% ipython --no-banner

In [1]: import numpy as np

In [2]: from numpy import linalg as LA

In [3]: np.set_printoptions(precision=2, suppress=True, linewidth=120)

In [4]: data = np.array([[2, 1, 0, 2], [1, 2, 1, 0], [1, -1, -1, 2]])

In [5]: # rows and columns are dependent

In [6]: round(LA.norm(data, "nuc"), 2)
Out[6]: np.float64(6.58)

In [7]: round(LA.norm(data, 2), 2)
Out[7]: np.float64(3.69)

In [8]: data[2] @ data[1]
Out[8]: np.int64(-2)

In [9]: LA.norm(data, axis=1).argmax()
Out[9]: np.int64(0)

In [10]: round(float(LA.norm(data, 1)), 2), round(float(LA.norm(data, np.inf)), 2)
Out[10]: (4.0, 5.0)

In [11]: round(float(LA.norm(data) ** 2 / LA.norm(data, 2) ** 2), 2)
Out[11]: 1.61

In [12]: round(LA.norm(data[2] - data[1]), 2)
Out[12]: np.float64(4.12)

In [13]: LA.norm(data, axis=0)
Out[13]: array([2.45, 2.45, 1.41, 2.83])

In [14]: round(float(LA.norm(data[2], 1)), 2), round(LA.norm(data[2], np.inf), 2)
Out[14]: (5.0, np.float64(2.0))

In [15]: left, sv, VT = LA.svd(data)

In [16]: V = VT[:(sv > 1e-8).sum()]

In [17]: rng = np.random.default_rng(50)

In [18]: x = data[0] + 3 * data[1] + rng.integers(2) * np.eye(4)[1]

In [19]: x
Out[19]: array([5., 8., 3., 2.])

In [20]: np.allclose(V.T @ V @ x, x)
Out[20]: False

In [21]: round(LA.norm(x - V.T @ V @ x), 2)
Out[21]: np.float64(0.56)

In [22]: LA.matrix_rank(np.vstack([data, x]))
Out[22]: np.int64(3)

In [23]: np.allclose(data[:-1].T @ LA.lstsq(data[:-1].T, data[-1])[0], data[-1])
Out[23]: True

In [24]: np.unique(data.round(6), axis=0).shape
Out[24]: (3, 4)

In [25]: np.abs(np.diag(LA.qr(data)[1])) > 1e-9
Out[25]: array([ True,  True, False])

In [26]: LA.lstsq(data[:-1].T, data[-1])[2]
Out[26]: np.int32(2)

In [27]: F = np.diag(5 * np.array([5, 4, 0, -4])) + np.array([[8, 2, 3, 9], [4, 5, 5, 1], [5, 3, 5, 6], [7, 6, 4, 2]])

In [28]: F
Out[28]: 
array([[ 33,   2,   3,   9],
       [  4,  25,   5,   1],
       [  5,   3,   5,   6],
       [  7,   6,   4, -18]])

In [29]: x = np.array([0, 3, 1, 3])

In [30]: rhs = F @ x

In [31]: rhs
Out[31]: array([ 36,  83,  32, -32])

In [32]: np.round(LA.solve(F.T, F[1]), 2) + 0
Out[32]: array([0., 1., 0., 0.])

In [33]: np.round(LA.solve(F, -3 * rhs), 2) + 0
Out[33]: array([ 0., -9., -3., -9.])

In [34]: np.round(LA.solve(F, F[:, 3]), 2) + 0
Out[34]: array([0., 0., 0., 1.])

In [35]: LA.norm(F, axis=0)
Out[35]: array([34.34, 25.96,  8.66, 21.02])

In [36]: F[0] @ F[3]
Out[36]: np.int64(93)

In [37]: np.round(LA.norm(F, 2), 2)
Out[37]: np.float64(36.55)

In [38]: E = np.load("m.npy")

In [39]: E
Out[39]: 
array([[ 1,  3, -1],
       [ 0,  0,  0],
       [ 0,  0,  0],
       [-3, -3, -2],
       [ 2,  1, -4],
       [-3, -3, -2],
       [ 0,  0,  0],
       [ 1,  3, -1],
       [ 1,  3, -1],
       [ 2,  1, -4],
       [ 1,  3, -1],
       [ 1,  3, -1],
       [ 0,  0,  0],
       [ 1, -2, -3],
       [ 1, -2, -3],
       [ 0,  0,  0],
       [ 0,  0,  0],
       [-3, -3, -2]])

In [40]: out = np.c_[E[:, :1] @ np.array([[3]]), np.array([0, 1, 3, 0, 4, 5, 4, 4, 3, 1, 5, 5, 5, 5, 2, 1, 3, 0])]

In [41]: out
Out[41]: 
array([[ 3,  0],
       [ 0,  1],
       [ 0,  3],
       [-9,  0],
       [ 6,  4],
       [-9,  5],
       [ 0,  4],
       [ 3,  4],
       [ 3,  3],
       [ 6,  1],
       [ 3,  5],
       [ 3,  5],
       [ 0,  5],
       [ 3,  5],
       [ 3,  2],
       [ 0,  1],
       [ 0,  3],
       [-9,  0]])

In [42]: LA.matrix_rank(np.c_[E, out])
Out[42]: np.int64(4)

In [43]: np.round(LA.norm(out - E @ LA.lstsq(E, out)[0], axis=0), 2) + 0
Out[43]: array([ 0.  , 10.95])

In [44]: np.round(LA.lstsq(E, out[:, 0])[0], 2) + 0
Out[44]: array([3., 0., 0.])

In [45]: LA.norm(LA.qr(E)[0].T @ out, axis=0) ** 2 / ((out ** 2).sum(axis=0) + 1e-12)
Out[45]: array([1.  , 0.42])

In [46]: W1 = np.array([[-3, 2, 2], [2, 2, -3], [2, -3, 0]])

In [47]: c = np.array([-3, -3, 1])

In [48]: act = np.maximum(E @ W1 + c, 0)

In [49]: act
Out[49]: 
array([[ 0,  8,  0],
       [ 0,  0,  1],
       [ 0,  0,  1],
       [ 0,  0,  4],
       [ 0, 15,  2],
       [ 0,  0,  4],
       [ 0,  0,  1],
       [ 0,  8,  0],
       [ 0,  8,  0],
       [ 0, 15,  2],
       [ 0,  8,  0],
       [ 0,  8,  0],
       [ 0,  0,  1],
       [ 0,  4,  9],
       [ 0,  4,  9],
       [ 0,  0,  1],
       [ 0,  0,  1],
       [ 0,  0,  4]])

In [50]: basis = np.array([[0, -1, 1], [2, -2, -1], [0, -1, -1]])

In [51]: act @ basis
Out[51]: 
array([[ 16, -16,  -8],
       [  0,  -1,  -1],
       [  0,  -1,  -1],
       [  0,  -4,  -4],
       [ 30, -32, -17],
       [  0,  -4,  -4],
       [  0,  -1,  -1],
       [ 16, -16,  -8],
       [ 16, -16,  -8],
       [ 30, -32, -17],
       [ 16, -16,  -8],
       [ 16, -16,  -8],
       [  0,  -1,  -1],
       [  8, -17, -13],
       [  8, -17, -13],
       [  0,  -1,  -1],
       [  0,  -1,  -1],
       [  0,  -4,  -4]])

In [52]: W1 @ basis
Out[52]: 
array([[ 4, -3, -7],
       [ 4, -3,  3],
       [-6,  4,  5]])

In [53]: m1 = np.load("arr.npy")

In [54]: m1
Out[54]: 
array([[-1.7,  1.3, -0.2],
       [-0.4,  1. ,  1.8],
       [ 0.2, -1.7,  0. ],
       [-0.6,  0.8,  0.4],
       [-1.8,  1. ,  0.9],
       [ 2.1, -0.5, -0.6],
       [ 1.4, -0.4, -0.3],
       [ 0.5, -0.7,  1.3],
       [-0.6,  1.3, -0.2],
       [ 3. , -4. , -6.5],
       [ 1.4,  1.2,  0.7],
       [-0.9, -0.1, -0.3],
       [ 1.8, -0.5,  0.6],
       [-0.1, -0.4,  0.9],
       [ 0.5,  0.6, -0.8]])

In [55]: proj = m1 @ LA.solve(m1.T @ m1, m1.T)

In [56]: np.round(LA.eigvalsh(proj), 2) + 0
Out[56]: array([0., 0., 0., 0., 0., 0., 0., 0., 0., 0., 0., 0., 1., 1., 1.])

In [57]: np.allclose(proj @ proj, proj)
Out[57]: True

In [58]: np.round(np.trace(proj), 2)
Out[58]: np.float64(3.0)

In [59]: M = np.loadtxt("test2.csv", delimiter=",")

In [60]: M
Out[60]: 
array([[-1.08,  0.98,  0.42,  2.18],
       [ 0.98, -1.12, -0.51,  0.53],
       [ 0.42, -0.51, -2.53,  0.78],
       [ 2.18,  0.53,  0.78, -0.28]])

In [61]: x = np.array([3, 0, 2, -1])

In [62]: (M @ x).argmax()
Out[62]: np.int64(3)

In [63]: LA.norm(M @ x) <= LA.norm(M, 2) * LA.norm(x) + 1e-9
Out[63]: np.True_

In [64]: arr = np.load("out7.npy")

In [65]: arr
Out[65]: 
array([[ 0.32, -0.95],
       [-0.95, -0.32]])

In [66]: x = np.array([-1, 0])

In [67]: np.abs(LA.eigvals(arr))
Out[67]: array([1., 1.])

In [68]: round(float(LA.norm(x)), 2), np.round(LA.norm(arr @ x), 2)
Out[68]: (1.0, np.float64(1.0))

In [69]: [p for p in range(1, 25) if np.allclose(LA.matrix_power(arr, p), np.eye(2))]
Out[69]: [2, 4, 6, 8, 10, 12, 14, 16, 18, 20, 22, 24]

In [70]: 2 - LA.matrix_rank(arr - np.eye(2), tol=1e-8)
Out[70]: np.int64(1)

In [71]: A = np.loadtxt("dump.csv", delimiter=",")

In [72]: A
Out[72]: 
array([[ 1.4,  0.2, -1.2,  2.4],
       [-0.8, -0.7, -0.8,  0.2],
       [ 0.1,  0. , -0.3, -0.2],
       [ 0.8, -0.6, -0.8,  0.4]])

In [73]: out = A / np.sqrt((A ** 2).mean(axis=1, keepdims=True))

In [74]: A - A.mean(axis=1, keepdims=True)
Out[74]: 
array([[ 0.7 , -0.5 , -1.9 ,  1.7 ],
       [-0.28, -0.18, -0.28,  0.72],
       [ 0.2 ,  0.1 , -0.2 , -0.1 ],
       [ 0.85, -0.55, -0.75,  0.45]])

In [75]: LA.matrix_rank(out) == LA.matrix_rank(A)
Out[75]: np.True_

In [76]: t = np.radians(15)

In [77]: r_ = np.eye(4)

In [78]: r_[0, 0] = r_[1, 1] = np.cos(t)

In [79]: r_[0, 1], r_[1, 0] = -np.sin(t), np.sin(t)

In [80]: r_
Out[80]: 
array([[ 0.97, -0.26,  0.  ,  0.  ],
       [ 0.26,  0.97,  0.  ,  0.  ],
       [ 0.  ,  0.  ,  1.  ,  0.  ],
       [ 0.  ,  0.  ,  0.  ,  1.  ]])

In [81]: out = A @ r_.T

In [82]: np.allclose(A @ A.T, out @ out.T)
Out[82]: True

In [83]: out
Out[83]: 
array([[ 1.3 ,  0.56, -1.2 ,  2.4 ],
       [-0.59, -0.88, -0.8 ,  0.2 ],
       [ 0.1 ,  0.03, -0.3 , -0.2 ],
       [ 0.93, -0.37, -0.8 ,  0.4 ]])

In [84]: np.allclose(LA.norm(A, axis=1), LA.norm(out, axis=1))
Out[84]: True

In [85]: LA.svd(A, compute_uv=False), LA.svd(out, compute_uv=False)
Out[85]: (array([3.2 , 1.4 , 0.83, 0.27]), array([3.2 , 1.4 , 0.83, 0.27]))

In [86]: x = np.array([0, 4, 0, 4])

In [87]: rhs = out @ x

In [88]: rhs
Out[88]: array([11.82, -2.73, -0.7 ,  0.11])

In [89]: np.round(LA.solve(out, rhs + out[:, 2]), 2) + 0
Out[89]: array([0., 4., 1., 4.])

In [90]: np.round(LA.solve(out, rhs), 2) + 0
Out[90]: array([0., 4., 0., 4.])

In [91]: np.round(LA.solve(out, out[:, 1]), 2) + 0
Out[91]: array([0., 1., 0., 0.])

In [92]: out = LA.inv(A)

In [93]: (np.abs(out) > 1e-9).astype(int)
Out[93]: 
array([[1, 1, 1, 1],
       [1, 1, 1, 1],
       [1, 1, 1, 1],
       [1, 1, 1, 1]])

In [94]: np.round(LA.cond(A), 2)
Out[94]: np.float64(11.98)

In [95]: np.round(A @ out, 2) + 0
Out[95]: 
array([[1., 0., 0., 0.],
       [0., 1., 0., 0.],
       [0., 0., 1., 0.],
       [0., 0., 0., 1.]])

In [96]: mat = np.array([[-2, 1, 0],
    ...:     [0, 0, 0],
    ...:     [2, -1, -2],
    ...:     [1, 1, 0],
    ...:     [3, 3, 0],
    ...:     [5, 2, -1],
    ...:     [3, 4, -2],
    ...:     [1, 2, -1],
    ...:     [2, 2, -3],
    ...:     [3, 1, -1]])

In [97]: basis = m1[[7, 11]].astype(float)

In [98]: for _ in range(4):
    ...:     z = LA.norm(m1[:, None] - basis, axis=-1).argmin(axis=1)
    ...:     basis = np.array([m1[z == j].mean(axis=0) for j in range(2)])
    ...: 

In [99]: z
Out[99]: array([1, 0, 0, 1, 1, 0, 0, 0, 1, 1, 0, 1, 0, 0, 1])

In [100]: basis[1] - basis[0]
Out[100]: array([-1.16,  0.38, -1.51])

In [101]: basis
Out[101]: 
array([[ 0.86, -0.25,  0.55],
       [-0.3 ,  0.13, -0.96]])

In [102]: blk = np.stack([mat, 3 * mat, mat[::-1]])

In [103]: LA.matrix_rank(blk)
Out[103]: array([3, 3, 3])

In [104]: np.einsum("bij,cij->bc", blk, blk)
Out[104]: 
array([[ 127,  381,   50],
       [ 381, 1143,  150],
       [  50,  150,  127]])

In [105]: def softmax(z):
     ...:     e = np.exp(z - z.max(axis=-1, keepdims=True))
     ...:     return e / e.sum(axis=-1, keepdims=True)
     ...: 

In [106]: np.round(softmax(10 * mat[3]), 2) + 0
Out[106]: array([0.5, 0.5, 0. ])

In [107]: softmax(mat[3])
Out[107]: array([0.42, 0.42, 0.16])

In [108]: softmax(mat[3] + 3)
Out[108]: array([0.42, 0.42, 0.16])

In [109]: scores = mat @ mat.T / np.sqrt(3)

In [110]: softmax(scores)[3] @ mat
Out[110]: array([ 3.44,  2.7 , -1.24])

In [111]: W1 = np.array([[0, 2, 1, 0], [2, 1, 2, 2], [1, 0, 0, 0]])

In [112]: c = np.array([2, -2, 2, 1])

In [113]: act = np.maximum(mat @ W1 + c, 0)

In [114]: (act > 0).mean(axis=0)
Out[114]: array([0.9, 0.8, 1. , 0.9])

In [115]: LA.matrix_rank(act)
Out[115]: np.int64(4)

In [116]: act
Out[116]: 
array([[ 4,  0,  2,  3],
       [ 2,  0,  2,  1],
       [ 0,  1,  2,  0],
       [ 4,  1,  5,  3],
       [ 8,  7, 11,  7],
       [ 5, 10, 11,  5],
       [ 8,  8, 13,  9],
       [ 5,  2,  7,  5],
       [ 3,  4,  8,  5],
       [ 3,  5,  7,  3]])

In [117]: (act > 0).astype(int)
Out[117]: 
array([[1, 0, 1, 1],
       [1, 0, 1, 1],
       [0, 1, 1, 0],
       [1, 1, 1, 1],
       [1, 1, 1, 1],
       [1, 1, 1, 1],
       [1, 1, 1, 1],
       [1, 1, 1, 1],
       [1, 1, 1, 1],
       [1, 1, 1, 1]])

In [118]: basis = np.array([[5, 2, 1], [1, -9, 3], [-1, 9, -9], [9, 6, 2]])

In [119]: act @ basis
Out[119]: 
array([[ 45,  44,  -8],
       [ 17,  28, -14],
       [ -1,   9, -15],
       [ 43,  62, -32],
       [ 99,  94, -56],
       [ 69,  49, -54],
       [116, 115, -67],
       [ 65,  85, -42],
       [ 56,  72, -47],
       [ 40,  42, -39]])

In [120]: (act @ basis).round(6).argmax(axis=1)
Out[120]: array([0, 1, 1, 1, 0, 0, 0, 1, 1, 1])
